% ipython --no-banner

In [1]: import numpy as np

In [2]: from numpy import linalg as LA

In [3]: np.set_printoptions(precision=1, suppress=True, linewidth=100, floatmode="fixed")

In [4]: A = np.array([[-2.0, 1.4, -1.5],
   ...:     [-16.0, 0.4, 0.2],
   ...:     [-34.0, -0.6, -1.2],
   ...:     [-2.0, -0.2, -2.5],
   ...:     [8.0, -0.2, 0.4]])

In [5]: # column 0 is much longer than the rest

In [6]: O, V = LA.qr(A[:, :1])[0], LA.qr(A[:, 1:])[0]

In [7]: sig = LA.svd(O.T @ V, compute_uv=False)

In [8]: sig
Out[8]: array([0.5])

In [9]: (sig > 0.9).sum()
Out[9]: np.int64(0)

In [10]: np.degrees(np.arccos(sig.clip(0, 1)))
Out[10]: array([62.5])

In [11]: W0 = np.load("m.npy")

In [12]: W0
Out[12]: 
array([[ 2, -1,  3],
       [ 3,  2, -1],
       [-1,  3,  2]])

In [13]: x0 = np.array([1, 5, 7])

In [14]: target = W0 @ x0

In [15]: target
Out[15]: array([18,  6, 28])

In [16]: LA.solve(W0, target)
Out[16]: array([1.0, 5.0, 7.0])

In [17]: A2 = W0 / np.sqrt((W0 ** 2).mean(axis=1, keepdims=True))

In [18]: LA.norm(A2, axis=1)
Out[18]: array([1.7, 1.7, 1.7])

In [19]: W0 - W0.mean(axis=1, keepdims=True)
Out[19]: 
array([[ 0.7, -2.3,  1.7],
       [ 1.7,  0.7, -2.3],
       [-2.3,  1.7,  0.7]])

In [20]: LA.matrix_rank(W0 - W0.mean(axis=1, keepdims=True))
Out[20]: np.int64(2)

In [21]: Uu, sig, vt = LA.svd(W0, full_matrices=False)

In [22]: sig
Out[22]: array([4.0, 3.6, 3.6])

In [23]: np.round(Uu.T @ W0 @ vt.T, 1) + 0
Out[23]: 
array([[4.0, 0.0, 0.0],
       [0.0, 3.6, 0.0],
       [0.0, 0.0, 3.6]])

In [24]: np.round(Uu.T @ Uu, 1) + 0
Out[24]: 
array([[1.0, 0.0, 0.0],
       [0.0, 1.0, 0.0],
       [0.0, 0.0, 1.0]])

In [25]: X = np.array([[-2, 2, -1, -4], [5, 0, 5, -5], [5, 0, 1, -3], [0, -1, 1, -5]])

In [26]: X
Out[26]: 
array([[-2,  2, -1, -4],
       [ 5,  0,  5, -5],
       [ 5,  0,  1, -3],
       [ 0, -1,  1, -5]])

In [27]: rng = np.random.default_rng(1109)

In [28]: labels = rng.permutation(4)

In [29]: labels
Out[29]: array([1, 0, 2, 3])

In [30]: A2 = X[labels][:, labels]

In [31]: A2
Out[31]: 
array([[ 0,  5,  5, -5],
       [ 2, -2, -1, -4],
       [ 0,  5,  1, -3],
       [-1,  0,  1, -5]])

In [32]: np.sort(np.abs(LA.eigvals(A2)))
Out[32]: array([3.6, 3.6, 4.2, 5.5])

In [33]: np.round(LA.det(A2), 1), round(LA.det(X[labels]), 1)
Out[33]: (np.float64(-290.0), np.float64(290.0))

In [34]: np.diag(A2)
Out[34]: array([ 0, -2,  1, -5])
